% python3 -q
>>> import numpy as np
>>> import numpy.linalg as la
>>> np.set_printoptions(suppress=True, linewidth=160)
>>> def rnd(a):
...     return np.round(a, 1) + 0
... 
>>> J = np.array([[1, -1, 1, 1, 2, -2],
...     [0, 0, 2, -2, 2, 2],
...     [2, -2, -2, 0, 0, 1],
...     [1, 2, 0, -1, -2, 0],
...     [2, 1, 0, -2, -2, -2],
...     [0, -2, 1, -1, -2, 2]])
>>> J[:, 1] = -2 * J[:, 5]
>>> print(J)
[[ 1  4  1  1  2 -2]
 [ 0 -4  2 -2  2  2]
 [ 2 -2 -2  0  0  1]
 [ 1  0  0 -1 -2  0]
 [ 2  4  0 -2 -2 -2]
 [ 0 -4  1 -1 -2  2]]
>>> print(rnd(np.sort(np.abs(la.eigvals(J)))))
[0.  0.9 3.2 3.2 3.9 5.1]
>>> print((J + J.T) / 2)
[[ 1.   2.   1.5  1.   2.  -1. ]
 [ 2.  -4.   0.  -1.   3.  -1. ]
 [ 1.5  0.  -2.   0.   0.   1. ]
 [ 1.  -1.   0.  -1.  -2.  -0.5]
 [ 2.   3.   0.  -2.  -2.  -2. ]
 [-1.  -1.   1.  -0.5 -2.   2. ]]
>>> print((J - J.T) / 2)
[[ 0.   2.  -0.5  0.   0.  -1. ]
 [-2.   0.   2.  -1.  -1.   3. ]
 [ 0.5 -2.   0.   0.   0.   0. ]
 [ 0.   1.   0.   0.   0.   0.5]
 [ 0.   1.   0.   0.   0.   0. ]
 [ 1.  -3.   0.  -0.5  0.   0. ]]
>>> print(la.matrix_power(J, 3))
[[ 24  50   1  -1  26 -25]
 [-34 -28  44   8  64  14]
 [  5 -54  16 -27  38  27]
 [ 20  22 -12 -20 -48 -11]
 [ 62  80 -32 -42 -84 -40]
 [-20 -16  10   1 -22   8]]
>>> print(rnd(np.trace(la.pinv(J) @ J)))
5.0
>>> print(np.unique(J.round(6), axis=0).shape)
(6, 6)
>>> print(rnd(J @ la.pinv(J) @ J))
[[ 1.  4.  1.  1.  2. -2.]
 [ 0. -4.  2. -2.  2.  2.]
 [ 2. -2. -2.  0.  0.  1.]
 [ 1.  0.  0. -1. -2.  0.]
 [ 2.  4.  0. -2. -2. -2.]
 [ 0. -4.  1. -1. -2.  2.]]
>>> print(np.allclose(J[:-1].T @ la.lstsq(J[:-1].T, J[-1])[0], J[-1]))
True
>>> rk = la.matrix_rank(J)
>>> print(rk)
5
>>> N = la.svd(J)[2][rk:].T
>>> print(rnd(N[:, 0] / N[np.abs(N[:, 0]).round(6).argmax(), 0]))
[0.  0.5 0.  0.  0.  1. ]
>>> print(rnd(J @ N))
[[0.]
 [0.]
 [0.]
 [0.]
 [0.]
 [0.]]
>>> print([int(la.matrix_rank(np.delete(J, i, axis=0))) for i in range(6)])
[4, 5, 5, 5, 5, 5]
>>> print([int(la.matrix_rank(J[:i])) for i in range(1, len(J) + 1)])
[1, 2, 3, 4, 5, 5]
>>> Uu, sv, vt = la.svd(J)
>>> print(np.argmax(sv[:-1] / (sv[1:] + 1e-6)) + 1)
5
>>> Y = Uu[:, :5] @ np.diag(sv[:5]) @ vt[:5]
>>> print(la.matrix_rank(J, rtol=0.05))
5
>>> print(rnd(la.norm(J - Y) / la.norm(J)))
0.0
>>> print(rnd(np.abs(J - Y).max()))
0.0
>>> print(rnd(Y))
[[ 1.  4.  1.  1.  2. -2.]
 [ 0. -4.  2. -2.  2.  2.]
 [ 2. -2. -2.  0.  0.  1.]
 [ 1.  0.  0. -1. -2.  0.]
 [ 2.  4.  0. -2. -2. -2.]
 [ 0. -4.  1. -1. -2.  2.]]
>>> arr = np.array([[1, 1, 3, 3, 0, 2, 2, 1, 2, 2, 2, 3, 3],
...     [2, 0, 2, 2, 3, 3, 1, 0, 3, 2, 1, 1, 0],
...     [1, 3, 2, 3, 0, 0, 1, 1, 1, 1, 0, 1, 1],
...     [0, 2, 1, 1, 2, 2, 0, 3, 2, 2, 3, 2, 2],
...     [1, 0, 1, 3, 0, 1, 3, 2, 3, 0, 1, 3, 1]])
>>> arr[-1] = arr[0] + -1 * arr[1]
>>> print(arr)
[[ 1  1  3  3  0  2  2  1  2  2  2  3  3]
 [ 2  0  2  2  3  3  1  0  3  2  1  1  0]
 [ 1  3  2  3  0  0  1  1  1  1  0  1  1]
 [ 0  2  1  1  2  2  0  3  2  2  3  2  2]
 [-1  1  1  1 -3 -1  1  1 -1  0  1  2  3]]
>>> print(arr.sum(axis=1))
[25 20 15 22  5]
>>> print(arr.mean(axis=0))
[0.6 1.4 1.8 2.  0.4 1.2 1.  1.2 1.4 1.4 1.4 1.8 1.8]
>>> print(np.unravel_index(np.abs(arr).argmax(), arr.shape))
(np.int64(0), np.int64(2))
>>> print(arr - arr[0])
[[ 0  0  0  0  0  0  0  0  0  0  0  0  0]
 [ 1 -1 -1 -1  3  1 -1 -1  1  0 -1 -2 -3]
 [ 0  2 -1  0  0 -2 -1  0 -1 -1 -2 -2 -2]
 [-1  1 -2 -2  2  0 -2  2  0  0  1 -1 -1]
 [-2  0 -2 -2 -3 -3 -1  0 -3 -2 -1 -1  0]]
>>> print(rnd(la.norm(arr)))
14.6
>>> print(arr.shape)
(5, 13)
>>> print(arr.sum(axis=0))
[ 3  7  9 10  2  6  5  6  7  7  7  9  9]
>>> print(np.abs(arr).max())
3
>>> W1 = np.array([[3, 2, -1, -4, 5, 1],
...     [-1, 3, -5, -3, -5, -5],
...     [-4, -5, 3, 4, 5, 1],
...     [4, -3, 3, -2, 2, 2],
...     [-4, 0, 4, 3, 0, 1],
...     [4, 2, 5, 2, 4, 2],
...     [-1, 4, 4, 4, 0, -2],
...     [4, -3, -2, -3, 1, 1],
...     [-3, 4, 3, 0, 4, 3],
...     [1, -4, -3, 5, 0, 5],
...     [4, 5, 0, 5, -2, 5],
...     [0, -1, 2, -1, 4, 2],
...     [5, -3, -3, 4, 0, -3]])
>>> beta = np.array([-2, -1, 1, -1, -2, 2])
>>> H = np.maximum(arr @ W1 + beta, 0)
>>> print((H > 0).astype(int))
[[1 0 1 1 1 1]
 [0 1 1 1 1 1]
 [1 0 1 0 1 1]
 [1 0 1 1 1 1]
 [1 0 0 1 0 0]]
>>> W2 = np.array([[1, 3, -3],
...     [0, -3, 1],
...     [-1, -3, 0],
...     [1, -2, -3],
...     [0, -3, -3],
...     [3, -3, 0]])
>>> print((H @ W2).round(6).argmax(axis=1))
[0 0 0 0 1]
>>> print(H @ W2)
[[ 132 -288 -327]
 [ 110 -485 -223]
 [  13  -24  -63]
 [ 145 -144 -207]
 [  34   67 -102]]
>>> print(W1 @ W2)
[[  3  -4 -10]
 [-14  39  30]
 [  0 -32 -20]
 [  5   4 -15]
 [ -2 -33   3]
 [  7 -31 -28]
 [ -7 -29  -5]
 [  6  27  -9]
 [  3 -51   1]
 [ 24  -1 -22]
 [ 24 -22 -16]
 [  3 -19 -10]
 [  3  34 -30]]
>>> Uu, sv, vt = la.svd(arr)
>>> print(np.argmax(sv[:-1] / (sv[1:] + 1e-6)) + 1)
4
>>> Y = Uu[:, :4] @ np.diag(sv[:4]) @ vt[:4]
>>> print(rnd(la.norm(arr - Y) / la.norm(arr)))
0.0
>>> print(rnd(la.norm(arr - Y, 2)), rnd(sv[4]))
0.0 0.0
>>> print(la.matrix_rank(Y))
4
>>> M = np.array([[0, 1, 0, 1, 0, 1, 1],
...     [1, 0, 0, 1, 1, 0, 0],
...     [0, 0, 0, 1, 1, 0, 0],
...     [1, 1, 1, 0, 0, 0, 0],
...     [0, 1, 1, 0, 0, 1, 0],
...     [1, 0, 0, 0, 1, 0, 1],
...     [1, 0, 0, 0, 0, 1, 0]])
>>> print(M)
[[0 1 0 1 0 1 1]
 [1 0 0 1 1 0 0]
 [0 0 0 1 1 0 0]
 [1 1 1 0 0 0 0]
 [0 1 1 0 0 1 0]
 [1 0 0 0 1 0 1]
 [1 0 0 0 0 1 0]]
>>> print(np.argwhere(np.triu(M)))
[[0 1]
 [0 3]
 [0 5]
 [0 6]
 [1 3]
 [1 4]
 [2 3]
 [2 4]
 [4 5]
 [5 6]]
>>> print(M.sum(axis=0))
[4 3 2 3 3 3 2]
>>> print(np.trace(M @ M @ M) // 6)
2
>>> low = np.diag(M.sum(axis=1)) - M
>>> print(round(la.det(low[1:, 1:])))
94
>>> print((la.eigvalsh(low) < 1e-8).sum())
1
>>> print(low @ np.ones(7))
[0. 0. 0. 0. 0. 0. 0.]
>>> print(low)
[[ 4 -1  0 -1  0 -1 -1]
 [-1  3  0 -1 -1  0  0]
 [ 0  0  2 -1 -1  0  0]
 [-1 -1 -1  3  0  0  0]
 [ 0 -1 -1  0  3 -1  0]
 [-1  0  0  0 -1  3 -1]
 [-1  0  0  0  0 -1  2]]
>>> Uu, sv, vt = la.svd(M)
>>> evecs = vt[:(sv > 1e-8).sum()]
>>> rng = np.random.default_rng(599)
>>> vec = M[0] + 5 * M[5] + rng.integers(2) * np.eye(7)[1]
>>> print(vec)
[5. 2. 0. 1. 5. 1. 6.]
>>> print(rnd(np.diag(evecs.T @ evecs)))
[1.  0.6 0.6 0.9 0.9 1.  0.9]
>>> print(la.matrix_rank(np.vstack([M, vec])))
7
>>> print(np.allclose(evecs.T @ evecs @ vec, vec))
False
>>> Uu, sv, vt = la.svd(M)
>>> print(rnd(sv))
[3.  2.2 1.7 1.3 1.1 0.7 0. ]
>>> Y = Uu[:, :6] @ np.diag(sv[:6]) @ vt[:6]
>>> print(rnd(la.norm(M - Y) / la.norm(M)))
0.0
>>> print(la.matrix_rank(Y))
6
>>> print(rnd(np.abs(M - Y).max()))
0.0
>>> print(rnd(Y))
[[0. 1. 0. 1. 0. 1. 1.]
 [1. 0. 0. 1. 1. 0. 0.]
 [0. 0. 0. 1. 1. 0. 0.]
 [1. 1. 1. 0. 0. 0. 0.]
 [0. 1. 1. 0. 0. 1. 0.]
 [1. 0. 0. 0. 1. 0. 1.]
 [1. 0. 0. 0. 0. 1. 0.]]
>>> def softmax(z):
...     e = np.exp(z - z.max(axis=-1, keepdims=True))
...     return e / e.sum(axis=-1, keepdims=True)
... 
>>> print(rnd(softmax(M[6])))
[0.3 0.1 0.1 0.1 0.1 0.3 0.1]
>>> print(rnd(softmax(10 * M[6])))
[0.5 0.  0.  0.  0.  0.5 0. ]
>>> scores = M @ M.T / np.sqrt(7)
>>> print(rnd(softmax(scores)[6] @ M))
[0.6 0.4 0.3 0.4 0.4 0.5 0.3]
>>> W1 = np.array([[-6, 8, -1, 4, -9, 2],
...     [1, -2, -6, 0, 2, 5],
...     [9, -1, 9, -7, -5, -6],
...     [9, 9, 7, -7, -6, 7],
...     [1, -7, 5, -8, 1, -2],
...     [0, 5, -1, 7, 5, 7],
...     [0, 5, -8, -9, -3, 6]])
>>> beta = np.array([0, -1, -2, 0, -2, 1])
>>> H = np.maximum(M @ W1 + beta, 0)
>>> print(rnd((H > 0).mean(axis=0)))
[0.7 1.  0.3 0.1 0.  1. ]
>>> print((H > 0).astype(int))
[[1 1 0 0 0 1]
 [1 1 1 0 0 1]
 [1 1 1 0 0 1]
 [1 1 0 0 0 1]
 [1 1 0 0 0 1]
 [0 1 0 0 0 1]
 [0 1 0 1 0 1]]
>>> W2 = np.array([[4, -1, -3],
...     [1, -5, 2],
...     [1, 4, 2],
...     [0, 2, -1],
...     [-1, -2, 3],
...     [-2, -4, 3]])
>>> print(H @ W2)
[[   4 -194   80]
 [  18  -45   48]
 [  39    1   10]
 [  16  -32    2]
 [  27  -43   -7]
 [  -9  -53   31]
 [  -8  -78   43]]
>>> print((H @ W2).round(6).argmax(axis=1))
[2 2 0 0 0 2 2]
>>> print(W1 @ W2)
[[-12 -20   7]
 [-16 -39   2]
 [ 61  52 -37]
 [ 44 -56  15]
 [  5  44  -2]
 [-15 -53  37]
 [-12 -93  12]]
>>> X = np.loadtxt("test0.csv", delimiter=",")
>>> print(X)
[[ 0.  0.  1. -3. -1. -3. -1.]
 [ 0.  0. -3.  0.  3. -1.  3.]
 [ 1. -3. -2.  2.  0. -1.  0.]
 [-3.  0.  2.  2.  1.  0.  1.]
 [-1.  3.  0.  1. -2. -1. -1.]
 [-3. -1. -1.  0. -1.  0.  3.]
 [-1.  3.  0.  1. -1.  3.  0.]]
>>> # symmetric, so the eigenvalues are real
>>> print(la.matrix_rank(M, rtol=0.1))
6
>>> print(round(np.log10(la.cond(X))))
1
>>> print(la.matrix_rank(X, rtol=0.1))
6
>>> print(np.argsort(-la.norm(X, axis=0).round(6), kind="stable")[:3])
[1 0 5]
>>> print(la.cond(X) > 100)
False
>>> print(rnd(la.norm(X, 2) / la.norm(X)))
0.6
>>> print([round(float(x), 1) for x in la.svd(X, compute_uv=False)[:3]])
[6.9, 6.3, 4.7]
>>> print(rnd(la.eigvalsh(X).min()))
-6.9
>>> print(np.all(la.eigvalsh(X) > 0))
False
>>> print([round(float(la.det(X[:i, :i])), 2) + 0 for i in range(1, 8)])
[0.0, 0.0, 0.0, 81.0, -324.0, -3188.0, 1804.0]
>>> w, evecs = la.eigh(X)
>>> vec = np.array([-2, 2, 2, -2, 1, -1, -1])
>>> print(np.abs(X).sum(axis=1).max(), rnd(np.abs(w).max()))
10.0 6.9
>>> print(rnd(evecs * np.maximum(w, 0) @ evecs.T))
[[ 1.9 -0.4  0.  -1.9 -0.2 -1.5 -1.4]
 [-0.4  2.5 -1.2 -0.1  1.1  0.   1.2]
 [ 0.  -1.2  0.9  0.8 -0.2 -0.4 -0.8]
 [-1.9 -0.1  0.8  3.1  0.6  0.5  0.6]
 [-0.2  1.1 -0.2  0.6  0.9 -0.5  0.2]
 [-1.5  0.  -0.4  0.5 -0.5  2.2  1.6]
 [-1.4  1.2 -0.8  0.6  0.2  1.6  1.8]]
>>> print(rnd(la.eigvalsh(X[1:, 1:])))
[-6.9 -3.4 -2.4  2.9  3.2  4.6]
>>> print((np.sign(evecs[:, -1].round(6)) == np.sign(evecs[0, -1].round(6))).astype(int))
[1 0 1 0 0 0 0]
